$ ipython --no-banner

In [1]: import numpy as np

In [2]: np.set_printoptions(precision=2, suppress=True, linewidth=120)

In [3]: feats = np.loadtxt("out17.csv", delimiter=",")

In [4]: print(feats)
[[ 4.  4.  4.  4.  4.  4.  4.]
 [ 4.  8.  8.  8.  8.  8.  8.]
 [ 4.  8. 12. 12. 12. 12. 12.]
 [ 4.  8. 12. 16. 16. 16. 16.]
 [ 4.  8. 12. 16. 20. 20. 20.]
 [ 4.  8. 12. 16. 20. 24. 24.]
 [ 4.  8. 12. 16. 20. 24. 28.]]

In [5]: Lm = np.linalg.cholesky(feats)

In [6]: print(np.linalg.eigvalsh(feats).min() > 0)
True

In [7]: print(np.prod(np.diag(Lm)) ** 2, round(float(np.linalg.det(feats)), 2))
16384.0 16384.0

In [8]: print(Lm)
[[2. 0. 0. 0. 0. 0. 0.]
 [2. 2. 0. 0. 0. 0. 0.]
 [2. 2. 2. 0. 0. 0. 0.]
 [2. 2. 2. 2. 0. 0. 0.]
 [2. 2. 2. 2. 2. 0. 0.]
 [2. 2. 2. 2. 2. 2. 0.]
 [2. 2. 2. 2. 2. 2. 2.]]

In [9]: print(Lm @ Lm.T)
[[ 4.  4.  4.  4.  4.  4.  4.]
 [ 4.  8.  8.  8.  8.  8.  8.]
 [ 4.  8. 12. 12. 12. 12. 12.]
 [ 4.  8. 12. 16. 16. 16. 16.]
 [ 4.  8. 12. 16. 20. 20. 20.]
 [ 4.  8. 12. 16. 20. 24. 24.]
 [ 4.  8. 12. 16. 20. 24. 28.]]

In [10]: mat = np.load("block15.npy")

In [11]: print(mat)
[[  3.88   1.94  -1.31   1.99]
 [  2.07   2.34  -1.19   1.72]
 [  0.61   5.93 -11.     3.58]
 [  1.86   6.46 -11.6    3.89]
 [  1.9    0.67  -0.32   0.73]
 [  3.14   1.94  -0.97   1.12]
 [  3.04   1.54  -0.37   2.78]
 [  0.9    6.77 -10.88   2.59]
 [  2.26   7.23 -11.09   3.88]
 [  2.51   7.51 -13.39   2.6 ]
 [  0.62   6.2  -12.35   4.09]
 [  1.55   8.24 -13.31   2.36]
 [  4.31   0.48  -0.39   3.47]
 [  2.89   2.04  -0.64   0.68]
 [ -0.5    8.67 -12.58   2.11]
 [  4.8   -0.23  -1.13   2.24]
 [  3.26   0.51   0.17   0.13]
 [  3.01   6.87 -11.93   2.12]
 [  2.15   3.15  -0.9    4.72]
 [  0.35   9.33 -10.38   2.82]
 [  3.38   2.48  -0.11   0.99]
 [  1.29   2.41  -1.88   3.18]
 [  2.22   3.21  -2.08   2.67]
 [  3.1    2.1   -1.53   3.62]
 [  2.86   0.73  -0.84   0.62]
 [  0.58   7.25 -10.37   5.17]
 [  2.69   2.    -0.48   1.49]
 [  3.51   2.43  -1.34   1.17]
 [  1.56   6.84 -12.41   2.18]
 [  0.49   5.86 -10.45   3.8 ]
 [  3.01   1.19   0.15   3.42]
 [  4.81   1.5   -1.53   2.92]]

In [12]: proj = mat @ np.linalg.solve(mat.T @ mat, mat.T)

In [13]: print(round(float(np.trace(proj)), 2))
4.0

In [14]: basis = mat[[23, 24]].astype(float)

In [15]: for _ in range(5):
    ...:     labels = np.linalg.norm(mat[:, None] - basis, axis=-1).argmin(axis=1)
    ...:     basis = np.array([mat[labels == j].mean(axis=0) for j in range(2)])
    ...: 

In [16]: print(labels)
[1 1 0 0 1 1 1 0 0 0 0 0 1 1 0 1 1 0 1 0 1 1 1 1 1 0 1 1 0 0 1 1]

In [17]: print(np.abs(basis[1] - basis[0]).argmax())
2

In [18]: print(np.bincount(labels))
[13 19]

In [19]: print(basis[1] - basis[0])
[ 1.85 -5.46 10.79 -1.08]

In [20]: labels = mat[:, 3] > np.median(mat[:, 3])

In [21]: f = mat[labels].mean(axis=0) - mat[~labels].mean(axis=0)

In [22]: print(((mat - mat.mean(axis=0)) @ f > 0).astype(int))
[0 0 1 1 0 0 0 1 1 1 1 1 0 0 1 0 0 1 0 1 0 0 0 0 0 1 0 0 1 1 0 0]

In [23]: Xc = mat - mat.mean(axis=0)

In [24]: U, sig, VT = np.linalg.svd(Xc, full_matrices=False)

In [25]: print(np.round(Xc.mean(axis=0), 2) + 0)
[0. 0. 0. 0.]

In [26]: print(np.linalg.matrix_rank(Xc))
4

In [27]: print(sig)
[34.56  6.41  5.78  3.81]

In [28]: print((np.sign(U[:, 0]) == np.sign(U[0, 0])).astype(int))
[1 1 0 0 1 1 1 0 0 0 0 0 1 1 0 1 1 0 1 0 1 1 1 1 1 0 1 1 0 0 1 1]

In [29]: print(VT[0] * np.sign(VT[0, np.abs(VT[0]).argmax()]))
[ 0.15 -0.45  0.87 -0.09]

In [30]: print(np.abs(VT[-1]))
[0.58 0.76 0.29 0.03]

In [31]: M = np.load("data.npy")

In [32]: print(M)
[[0.33 0.   0.17 0.17 0.17 0.   0.   0.17 0.  ]
 [0.2  0.4  0.2  0.2  0.   0.   0.   0.   0.  ]
 [0.   0.   0.33 0.33 0.   0.33 0.   0.   0.  ]
 [0.   0.   0.25 0.5  0.   0.   0.   0.25 0.  ]
 [0.2  0.   0.   0.2  0.2  0.   0.2  0.   0.2 ]
 [0.   0.   0.   0.   0.   1.   0.   0.   0.  ]
 [0.5  0.   0.   0.   0.   0.   0.5  0.   0.  ]
 [0.   0.2  0.   0.   0.2  0.2  0.2  0.2  0.  ]
 [0.33 0.33 0.   0.   0.   0.   0.   0.   0.33]]

In [33]: rng = np.random.default_rng(92)

In [34]: M2 = M + rng.integers(-2, 3, (9, 8)) @ rng.integers(-2, 3, (8, 9))

In [35]: print(M2)
[[ 10.33  -8.     8.17  -2.83   7.17  -4.     2.     2.17  -4.  ]
 [  4.2   -9.6   -5.8    1.2    2.    -5.     0.    -3.     6.  ]
 [  0.    -4.    -0.67  -2.67  -5.     1.33  -4.     6.    -3.  ]
 [  4.     4.    -0.75   6.5    5.     9.    -2.    -5.75   7.  ]
 [  4.2   -4.    -4.    -6.8    8.2   -4.    -5.8    8.    -1.8 ]
 [ -8.     2.    -1.     2.   -12.    -2.     6.    -4.    -7.  ]
 [ -4.5    7.     1.    -3.     2.     0.    -3.5    7.    -2.  ]
 [  4.    -5.8   -2.     7.    -3.8   -1.8    1.2   -9.8   -4.  ]
 [ 10.33 -13.67  10.    -2.     1.    -6.     0.     4.    -4.67]]

In [36]: print(np.round(np.linalg.svd(M2 - M, compute_uv=False), 2) + 0)
[31.64 23.93 22.02 14.62  8.73  7.35  3.55  0.51  0.  ]

In [37]: M2 = np.array([[-1, -9, 4],
    ...:     [6, 5, 4],
    ...:     [-7, 7, -4],
    ...:     [-2, 3, 3],
    ...:     [-3, -5, 3],
    ...:     [4, 6, -7],
    ...:     [-3, -8, -2],
    ...:     [-7, 4, 4],
    ...:     [7, 2, 7]])

In [38]: print(M2.T @ M.T)
[[-3.5   0.4  -1.67 -4.5  -0.4   4.   -2.   -0.6   4.  ]
 [-1.5   2.2   5.33  4.25 -3.4   6.   -8.5   0.4  -0.67]
 [ 2.33  2.2  -2.67  1.5   3.   -7.    1.    0.4   5.  ]]

In [39]: print(np.einsum("ik,kj->ji", M, M2))
[[-3.5   0.4  -1.67 -4.5  -0.4   4.   -2.   -0.6   4.  ]
 [-1.5   2.2   5.33  4.25 -3.4   6.   -8.5   0.4  -0.67]
 [ 2.33  2.2  -2.67  1.5   3.   -7.    1.    0.4   5.  ]]

In [40]: print(np.linalg.matrix_rank(M @ M2))
3

In [41]: print(np.vstack([M, M2.T]).shape)
(12, 9)
